$ python3 -q
>>> import numpy as np
>>> np.set_printoptions(precision=1, suppress=True, linewidth=120)
>>> rnd = lambda a: np.round(a, 1) + 0
>>> A = np.array([[0.0, 0.0, 2.0, -2.0, -2.0, 1.0],
...     [0.0, 0.0, 1.0, -1.0, 0.0, 1.0],
...     [2.0, 1.0, 0.0, 0.0, 0.0, 0.0],
...     [-2.0, -1.0, 0.0, 0.0, 0.0, 0.0],
...     [-2.0, 0.0, 0.0, 0.0, 0.0, 0.0],
...     [1.0, 1.0, 0.0, 0.0, 0.0, 0.0]])
>>> # symmetric, so the eigenvalues are real
>>> Uu, s, VT = np.linalg.svd(A)
>>> rnd(s)
array([3.9, 3.9, 1. , 1. , 0. , 0. ])
>>> M2 = Uu[:, :4] @ np.diag(s[:4]) @ VT[:4]
>>> np.linalg.matrix_rank(A, rtol=0.05)
np.int64(4)
>>> rnd(np.linalg.norm(A - M2, 2)), rnd(s[4])
(np.float64(0.0), np.float64(0.0))
>>> m1 = np.load("x.npy")
>>> m1
array([[ 5,  0,  0],
       [ 2, 19, 31],
       [ 0,  0, 14],
       [ 0,  0, 24],
       [ 3,  0,  0],
       [ 0,  0,  6],
       [17,  0,  0],
       [ 0,  0,  0],
       [ 0,  0, 12],
       [10, 17, 21],
       [ 0,  0,  0],
       [ 0,  4, 26],
       [ 0,  0,  0]])
>>> ang = np.radians(120)
>>> Rm = np.eye(3)
>>> Rm[2, 2] = Rm[0, 0] = np.cos(ang)
>>> Rm[2, 0], Rm[0, 2] = -np.sin(ang), np.sin(ang)
>>> rnd(Rm)
array([[-0.5,  0. ,  0.9],
       [ 0. ,  1. ,  0. ],
       [-0.9,  0. , -0.5]])
>>> M2 = m1 @ Rm.T
>>> rnd(np.abs(M2 - m1).max(axis=0))
array([25.5,  0. , 48.2])
>>> rnd(np.linalg.svd(m1, compute_uv=False)), rnd(np.linalg.svd(M2, compute_uv=False))
(array([58.9, 21.1, 14.6]), array([58.9, 21.1, 14.6]))
>>> np.allclose(m1 @ m1.T, M2 @ M2.T)
True
>>> np.allclose(np.linalg.norm(m1, axis=1), np.linalg.norm(M2, axis=1))
True
>>> Q = Rm.astype(float).copy()
>>> for j in range(3):
...     Q[:, j] -= Q[:, :j] @ (Q[:, :j].T @ Q[:, j])
...     Q[:, j] /= np.linalg.norm(Q[:, j])
... 
>>> rnd(Q.T @ Q)
array([[1., 0., 0.],
       [0., 1., 0.],
       [0., 0., 1.]])
>>> rnd(Q)
array([[-0.5,  0. ,  0.9],
       [ 0. ,  1. ,  0. ],
       [-0.9,  0. , -0.5]])
>>> cen = (m1 - m1.mean(axis=0)) / m1.std(axis=0)
>>> np.argwhere(np.abs(cen) > 2)
array([[1, 1],
       [6, 0],
       [9, 1]])
>>> coef = np.linalg.lstsq(np.delete(cen, 0, axis=1), cen[:, 0])[0]
>>> rnd(coef)
array([ 0.6, -0.6])
>>> np.abs(coef).argmax()
np.int64(0)
>>> rnd(1 - np.var(cen[:, 0] - np.delete(cen, 0, axis=1) @ coef))
np.float64(0.2)
>>> cen = m1 - m1.mean(axis=0)
>>> evecs = np.linalg.svd(cen)[2][:1]
>>> M2 = cen - cen @ evecs.T @ evecs
>>> rnd((cen @ evecs.T).std(axis=0))
array([12.2])
>>> np.linalg.norm(M2, axis=1).round(6).argmax()
np.int64(6)
>>> rnd(M2.std(axis=0))
array([5. , 4. , 1.7])
>>> rnd(np.cov(cen @ evecs.T, rowvar=False))
np.float64(161.8)
>>> K = np.load("m.npy")
>>> K
array([[-2, -2, -1, -2],
       [-2, -2, -2, -1],
       [-1, -2, -2, -2],
       [-2, -1, -2, -2]])
>>> idx = m1[:, 2] > np.median(m1[:, 2])
>>> f = m1[idx].mean(axis=0) - m1[~idx].mean(axis=0)
>>> np.argsort(-np.abs(f).round(6), kind="stable")
array([2, 1, 0])
>>> rnd(f)
array([-1.6,  6.7, 20.5])
>>> idx.astype(int)
array([0, 1, 1, 1, 0, 0, 0, 0, 1, 1, 0, 1, 0])
>>> ev, evecs = np.linalg.eig(K)
>>> rnd(K @ evecs[:, 0] - ev[0] * evecs[:, 0])
array([0., 0., 0., 0.])
>>> rnd(np.prod(ev))
np.float64(-7.0)
>>> rnd(ev)
array([-7.,  1., -1., -1.])
>>> np.all(np.linalg.eigvalsh(A) > 0)
np.False_
>>> np.trace(K)
np.int64(-8)
>>> rnd(np.sort(np.abs(np.linalg.eigvals(K))))
array([1., 1., 1., 7.])
>>> (K + K.T) / 2
array([[-2., -2., -1., -2.],
       [-2., -2., -2., -1.],
       [-1., -2., -2., -2.],
       [-2., -1., -2., -2.]])
>>> K.inv()
Traceback (most recent call last):
  File "<python-input-54>", line 1, in <module>
    K.inv()
    ^^^^^
AttributeError: 'numpy.ndarray' object has no attribute 'inv'
>>> assert K == K.T
Traceback (most recent call last):
  File "<python-input-55>", line 1, in <module>
    assert K == K.T
           ^^^^^^^^
ValueError: The truth value of an array with more than one element is ambiguous. Use a.any() or a.all()
>>> (K - K.T) / 2
array([[0., 0., 0., 0.],
       [0., 0., 0., 0.],
       [0., 0., 0., 0.],
       [0., 0., 0., 0.]])
>>> rnd(np.abs(np.linalg.eigvals(K)).max())
np.float64(7.0)
>>> ang = np.deg2rad(15)
>>> M = np.eye(4)
>>> M[np.ix_([3, 0], [3, 0])] = [[np.cos(ang), -np.sin(ang)], [np.sin(ang), np.cos(ang)]]
>>> rnd(M)
array([[ 1. ,  0. ,  0. ,  0.3],
       [ 0. ,  1. ,  0. ,  0. ],
       [ 0. ,  0. ,  1. ,  0. ],
       [-0.3,  0. ,  0. ,  1. ]])
>>> # columns are unit length and at right angles
>>> vec = np.array([0, 2, 2, 0])
>>> [p for p in range(1, 25) if np.allclose(np.linalg.matrix_power(M, p), np.eye(4))]
[24]
>>> rnd(np.linalg.norm(vec)), rnd(np.linalg.norm(M @ vec))
(np.float64(2.8), np.float64(2.8))
>>> f = np.array([2, 1, -1])
>>> rnd(np.correlate(M[3], M[2], "full"))
array([ 0. , -0.3,  0. ,  0. ,  1. ,  0. ,  0. ])
>>> rnd(np.convolve(M[3], f))
array([-0.5, -0.3,  0.3,  1.9,  1. , -1. ])
>>> M2 = np.linalg.inv(M)
>>> rnd(M @ M2)
array([[1., 0., 0., 0.],
       [0., 1., 0., 0.],
       [0., 0., 1., 0.],
       [0., 0., 0., 1.]])
>>> (np.abs(M2) > 1e-9).astype(int)
array([[1, 0, 0, 1],
       [0, 1, 0, 0],
       [0, 0, 1, 0],
       [1, 0, 0, 1]])
>>> np.linalg.norm(M, axis=1).argmax()
np.int64(0)
>>> rnd(np.linalg.norm(M, axis=0))
array([1., 1., 1., 1.])
>>> rnd(np.linalg.norm(M, 1)), rnd(np.linalg.norm(M, np.inf))
(np.float64(1.2), np.float64(1.2))
>>> J = np.array([[2, -5, -1, 2, -3, 4],
...     [-5, -4, 2, -5, 1, 2],
...     [4, -1, -4, 2, -1, 3],
...     [1, -5, 5, 4, 3, 0],
...     [4, -1, 0, 5, 3, -5],
...     [-2, 0, -3, -1, -2, 3]])
>>> np.linalg.matrix_power(J, 2)
array([[  7,   4, -10,  16, -21,  22],
       [ 13,  63, -42,  -3,  -7, -21],
       [-11, -21,  11,   5, -12,  16],
       [ 63, -13, -11,  68,   8,  -6],
       [ 40, -44,  34,  53,  21, -16],
       [-31,  20,   0, -27,  -6,   2]])
>>> np.trace(J)
np.int64(4)
>>> assert J == J.T
Traceback (most recent call last):
  File "<python-input-78>", line 1, in <module>
    assert J == J.T
           ^^^^^^^^
ValueError: The truth value of an array with more than one element is ambiguous. Use a.any() or a.all()
>>> np.allclose(J @ J.T, J.T @ J)
False
>>> rnd(np.linalg.det(J))
np.float64(-11964.0)
>>> (J + J.T) / 2
array([[ 2. , -5. ,  1.5,  1.5,  0.5,  1. ],
       [-5. , -4. ,  0.5, -5. ,  0. ,  1. ],
       [ 1.5,  0.5, -4. ,  3.5, -0.5,  0. ],
       [ 1.5, -5. ,  3.5,  4. ,  4. , -0.5],
       [ 0.5,  0. , -0.5,  4. ,  3. , -3.5],
       [ 1. ,  1. ,  0. , -0.5, -3.5,  3. ]])
>>> rng = np.random.default_rng(1379)
>>> idx = rng.permutation(6)
>>> idx
array([4, 5, 2, 1, 3, 0])
>>> M2 = J[idx][:, idx]
>>> np.diag(M2)
array([ 3,  3, -4, -4,  4,  2])
>>> np.trace(M2)
np.int64(4)
>>> rnd(np.sort(np.abs(np.linalg.eigvals(M2))))
array([3. , 3. , 4.4, 4.4, 8. , 8.9])
>>> M2
array([[ 3, -5,  0, -1,  5,  4],
       [-2,  3, -3,  0, -1, -2],
       [-1,  3, -4, -1,  2,  4],
       [ 1,  2,  2, -4, -5, -5],
       [ 3,  0,  5, -5,  4,  1],
       [-3,  4, -1, -5,  2,  2]])
>>> f = np.array([-1, -4, 0, 4])
>>> M2 = M + np.outer(f, np.eye(4)[2])
>>> rnd(M2)
array([[ 1. ,  0. , -1. ,  0.3],
       [ 0. ,  1. , -4. ,  0. ],
       [ 0. ,  0. ,  1. ,  0. ],
       [-0.3,  0. ,  4. ,  1. ]])
>>> np.linalg.matrix_rank(M2 - M)
np.int64(1)
>>> vec = np.array([1, 4, 0, 1, 4, 3])
>>> a = np.maximum(J @ vec, 0)
>>> J.T @ a
array([ 36,  -9, -28,  24,  -1,  11])
>>> a
array([0, 0, 7, 0, 2, 0])
>>> W0 = np.load("data.npy")
>>> W0
array([[ 0.,  1.,  2.,  4.,  0.],
       [ 2.,  0.,  2.,  1.,  3.],
       [ 2.,  0.,  0.,  1.,  5.],
       [ 0.,  0.,  0.,  4., -1.],
       [ 0.,  0.,  0.,  0.,  4.]])
>>> (W0 + W0.T) / 2
array([[ 0. ,  1.5,  2. ,  2. ,  0. ],
       [ 1.5,  0. ,  1. ,  0.5,  1.5],
       [ 2. ,  1. ,  0. ,  0.5,  2.5],
       [ 2. ,  0.5,  0.5,  4. , -0.5],
       [ 0. ,  1.5,  2.5, -0.5,  4. ]])
>>> np.allclose(W0 @ W0.T, W0.T @ W0)
False
>>> assert W0 == W0.T
Traceback (most recent call last):
  File "<python-input-102>", line 1, in <module>
    assert W0 == W0.T
           ^^^^^^^^^^
ValueError: The truth value of an array with more than one element is ambiguous. Use a.any() or a.all()
>>> np.trace(W0)
np.float64(8.0)
>>> rnd(np.abs(np.linalg.eigvals(W0)).max())
np.float64(4.0)
